$ python -q
>>> import numpy as np
>>> np.set_printoptions(precision=3, suppress=True, linewidth=120, floatmode="fixed")
>>> r0 = np.array([0, 1, 9, 0, 4, 2, 5, 9])
>>> A = 3 * np.eye(8) + np.outer(r0, r0)
>>> A
array([[ 3.000,  0.000,  0.000,  0.000,  0.000,  0.000,  0.000,  0.000],
       [ 0.000,  4.000,  9.000,  0.000,  4.000,  2.000,  5.000,  9.000],
       [ 0.000,  9.000, 84.000,  0.000, 36.000, 18.000, 45.000, 81.000],
       [ 0.000,  0.000,  0.000,  3.000,  0.000,  0.000,  0.000,  0.000],
       [ 0.000,  4.000, 36.000,  0.000, 19.000,  8.000, 20.000, 36.000],
       [ 0.000,  2.000, 18.000,  0.000,  8.000,  7.000, 10.000, 18.000],
       [ 0.000,  5.000, 45.000,  0.000, 20.000, 10.000, 28.000, 45.000],
       [ 0.000,  9.000, 81.000,  0.000, 36.000, 18.000, 45.000, 84.000]])
>>> np.abs(np.linalg.svd(A)[2][-1])
array([0.000, 0.000, 0.022, 0.341, 0.116, 0.864, 0.351, 0.026])
>>> np.linalg.matrix_rank(A, rtol=0.1)
np.int64(1)
>>> [round(float(x), 3) for x in np.linalg.svd(A, compute_uv=False)[:3]]
[211.0, 3.0, 3.0]
>>> np.argsort(-np.linalg.norm(A, axis=0).round(6), kind="stable")[:3]
array([2, 7, 6])
>>> np.round(np.linalg.norm(A, 2) / np.linalg.norm(A), 3)
np.float64(0.999)
>>> x0 = np.array([3, 1, 2, 0, 2, 3, 3, 2])
>>> A * x0
array([[  9.000,   0.000,   0.000,   0.000,   0.000,   0.000,   0.000,   0.000],
       [  0.000,   4.000,  18.000,   0.000,   8.000,   6.000,  15.000,  18.000],
       [  0.000,   9.000, 168.000,   0.000,  72.000,  54.000, 135.000, 162.000],
       [  0.000,   0.000,   0.000,   0.000,   0.000,   0.000,   0.000,   0.000],
       [  0.000,   4.000,  72.000,   0.000,  38.000,  24.000,  60.000,  72.000],
       [  0.000,   2.000,  36.000,   0.000,  16.000,  21.000,  30.000,  36.000],
       [  0.000,   5.000,  90.000,   0.000,  40.000,  30.000,  84.000,  90.000],
       [  0.000,   9.000, 162.000,   0.000,  72.000,  54.000, 135.000, 168.000]])
>>> np.sign((A @ x0).round(6))
array([1.000, 1.000, 1.000, 0.000, 1.000, 1.000, 1.000, 1.000])
>>> np.einsum("ij,j->i", A, x0)
array([  9.000,  69.000, 600.000,   0.000, 270.000, 141.000, 339.000, 600.000])
>>> A @ (2 * x0)
array([  18.000,  138.000, 1200.000,    0.000,  540.000,  282.000,  678.000, 1200.000])
>>> A @ x0
array([  9.000,  69.000, 600.000,   0.000, 270.000, 141.000, 339.000, 600.000])
>>> Y = np.array([[2]])
>>> C = np.array([[0, -2, -1, -1, 1, -2],
...     [1, -2, -1, -1, -2, -2],
...     [1, 0, 1, 0, 0, 1],
...     [-1, 0, -2, 1, 0, 0],
...     [-1, -2, 1, -1, 0, 1],
...     [1, -2, 2, 1, 2, 0]])
>>> F = np.block([[Y, np.zeros((1, 6))], [np.zeros((6, 1)), C]])
>>> F
array([[ 2.000,  0.000,  0.000,  0.000,  0.000,  0.000,  0.000],
       [ 0.000,  0.000, -2.000, -1.000, -1.000,  1.000, -2.000],
       [ 0.000,  1.000, -2.000, -1.000, -1.000, -2.000, -2.000],
       [ 0.000,  1.000,  0.000,  1.000,  0.000,  0.000,  1.000],
       [ 0.000, -1.000,  0.000, -2.000,  1.000,  0.000,  0.000],
       [ 0.000, -1.000, -2.000,  1.000, -1.000,  0.000,  1.000],
       [ 0.000,  1.000, -2.000,  2.000,  1.000,  2.000,  0.000]])
>>> # splits into 2 blocks
>>> C2 = F.T @ F
>>> np.diag(C2)
array([ 4.000,  5.000, 16.000, 12.000,  5.000,  9.000, 10.000])
>>> np.linalg.matrix_rank(C2)
np.int64(7)
>>> np.linalg.eigvalsh(C2)[::-1]
array([22.156, 19.256,  7.364,  5.685,  4.000,  2.153,  0.387])
>>> C2
array([[ 4.000,  0.000,  0.000,  0.000,  0.000,  0.000,  0.000],
       [ 0.000,  5.000, -2.000,  3.000,  0.000,  0.000, -2.000],
       [ 0.000, -2.000, 16.000, -2.000,  4.000, -2.000,  6.000],
       [ 0.000,  3.000, -2.000, 12.000,  1.000,  5.000,  6.000],
       [ 0.000,  0.000,  4.000,  1.000,  5.000,  3.000,  3.000],
       [ 0.000,  0.000, -2.000,  5.000,  3.000,  9.000,  2.000],
       [ 0.000, -2.000,  6.000,  6.000,  3.000,  2.000, 10.000]])
>>> np.allclose(C2, C2.T)
True
>>> (F @ F.T).shape
(7, 7)
>>> W0 = np.loadtxt("w.csv", delimiter=",")
>>> W0
array([[  5.000,  -5.000,  -4.000,   5.000,   6.000],
       [ 11.000,  -8.000,  -9.000,  -3.000,   3.000],
       [ 16.000, -11.000,  -3.000,  -2.000,   4.000],
       [ 11.000,  -2.000,  -8.000,   0.000,   8.000],
       [ 16.000, -10.000,  -1.000,  -9.000,  17.000],
       [ 15.000, -16.000,  -6.000,  -6.000,  14.000],
       [ 18.000, -23.000,   2.000,  -7.000,  13.000],
       [ 17.000, -16.000,  -2.000, -11.000,   5.000],
       [ 11.000, -12.000,   5.000,  -4.000,   3.000],
       [ 17.000,  -5.000,  14.000,   2.000,   0.000],
       [ 12.000,  -7.000,   5.000,   4.000,  -4.000],
       [ 16.000,  -6.000,  -3.000,   4.000,   0.000],
       [ 16.000,  -6.000,   2.000,   6.000,   6.000],
       [ 12.000,  -1.000,   0.000,  -2.000,   9.000],
       [  7.000,  -1.000,   6.000,   3.000,   5.000],
       [ 11.000,  -9.000,  14.000,   3.000,  14.000],
       [ 14.000,  -6.000,  13.000,   8.000,  13.000],
       [ 18.000,  -5.000,   9.000,  -1.000,  19.000],
       [  9.000, -11.000,   7.000,   2.000,  18.000],
       [ 17.000, -18.000,  12.000,  -4.000,  21.000],
       [ 25.000, -26.000,  21.000,  -9.000,  13.000],
       [ 17.000, -30.000,  24.000,  -5.000,  18.000],
       [ 25.000, -29.000,  17.000, -10.000,  16.000],
       [ 19.000, -37.000,  23.000, -17.000,  13.000],
       [ 13.000, -29.000,  22.000, -10.000,   6.000],
       [  5.000, -23.000,  26.000,  -2.000,  10.000],
       [  9.000, -20.000,  29.000,  -2.000,  10.000]])
>>> idx = W0[:, 4] > np.median(W0[:, 4])
>>> r0 = W0[idx].mean(axis=0) - W0[~idx].mean(axis=0)
>>> r0
array([ 5.133, -8.200,  5.917, -3.783, 11.017])
>>> round((((W0 - W0.mean(axis=0)) @ r0 > 0) == idx).mean(), 3)
np.float64(0.852)
